$ python3 -q
>>> import numpy as np
>>> np.set_printoptions(precision=2, suppress=True, linewidth=200)
>>> m1 = np.loadtxt("run3.csv", delimiter=",")
>>> m1
array([[0., 1., 1., 1.],
       [1., 0., 0., 0.],
       [1., 0., 0., 1.],
       [1., 0., 1., 0.]])
>>> evals, evecs = np.linalg.eigh(m1)
>>> np.linalg.svd(m1, compute_uv=False)
array([2.17, 1.48, 1.  , 0.31])
>>> np.abs(evecs[:, -1]).round(6).argmax()
np.int64(0)
>>> np.round(evecs.T @ evecs, 2) + 0
array([[1., 0., 0., 0.],
       [0., 1., 0., 0.],
       [0., 0., 1., 0.],
       [0., 0., 0., 1.]])
>>> (evals > 1e-8).sum(), (evals < -1e-8).sum()
(np.int64(2), np.int64(2))
>>> np.abs(evecs[:, -1])
array([0.61, 0.28, 0.52, 0.52])
>>> np.round(evecs.T @ m1 @ evecs, 2) + 0
array([[-1.48,  0.  ,  0.  ,  0.  ],
       [ 0.  , -1.  ,  0.  ,  0.  ],
       [ 0.  ,  0.  ,  0.31,  0.  ],
       [ 0.  ,  0.  ,  0.  ,  2.17]])
>>> np.linalg.eigvalsh(m1 @ m1)
array([0.1 , 1.  , 2.19, 4.71])
>>> np.round(evecs @ np.diag(evals) @ evecs.T, 2) + 0
array([[0., 1., 1., 1.],
       [1., 0., 0., 0.],
       [1., 0., 0., 1.],
       [1., 0., 1., 0.]])
>>> evals
array([-1.48, -1.  ,  0.31,  2.17])
>>> [round(float(np.linalg.det(m1[:i, :i])), 2) + 0 for i in range(1, 5)]
[0.0, -1.0, 0.0, 1.0]
>>> try:
...     np.linalg.cholesky(m1)
... except np.linalg.LinAlgError as e:
...     print("failed:", e)
... 
failed: Matrix is not positive definite
>>> O, evecs = np.linalg.qr(m1[:, :2])[0], np.linalg.qr(m1[:, 2:])[0]
>>> s = np.linalg.svd(O.T @ evecs, compute_uv=False)
>>> (s > 0.9).sum()
np.int64(1)
>>> s.round(2) + 0
array([0.94, 0.  ])
>>> round(np.linalg.norm(O @ O.T - evecs @ evecs.T, 2), 2)
np.float64(1.0)
>>> M = -1 * np.eye(10) + np.ones((10, 10))
>>> M
array([[0., 1., 1., 1., 1., 1., 1., 1., 1., 1.],
       [1., 0., 1., 1., 1., 1., 1., 1., 1., 1.],
       [1., 1., 0., 1., 1., 1., 1., 1., 1., 1.],
       [1., 1., 1., 0., 1., 1., 1., 1., 1., 1.],
       [1., 1., 1., 1., 0., 1., 1., 1., 1., 1.],
       [1., 1., 1., 1., 1., 0., 1., 1., 1., 1.],
       [1., 1., 1., 1., 1., 1., 0., 1., 1., 1.],
       [1., 1., 1., 1., 1., 1., 1., 0., 1., 1.],
       [1., 1., 1., 1., 1., 1., 1., 1., 0., 1.],
       [1., 1., 1., 1., 1., 1., 1., 1., 1., 0.]])
>>> # equal to its transpose
>>> np.sort(np.abs(np.fft.fft(M[0]))), np.sort(np.linalg.svd(M, compute_uv=False))
(array([1., 1., 1., 1., 1., 1., 1., 1., 1., 9.]), array([1., 1., 1., 1., 1., 1., 1., 1., 1., 9.]))
>>> M @ np.ones(10)
array([9., 9., 9., 9., 9., 9., 9., 9., 9., 9.])
>>> M @ (-1.0) ** np.arange(10)
array([-1.,  1., -1.,  1., -1.,  1., -1.,  1., -1.,  1.])
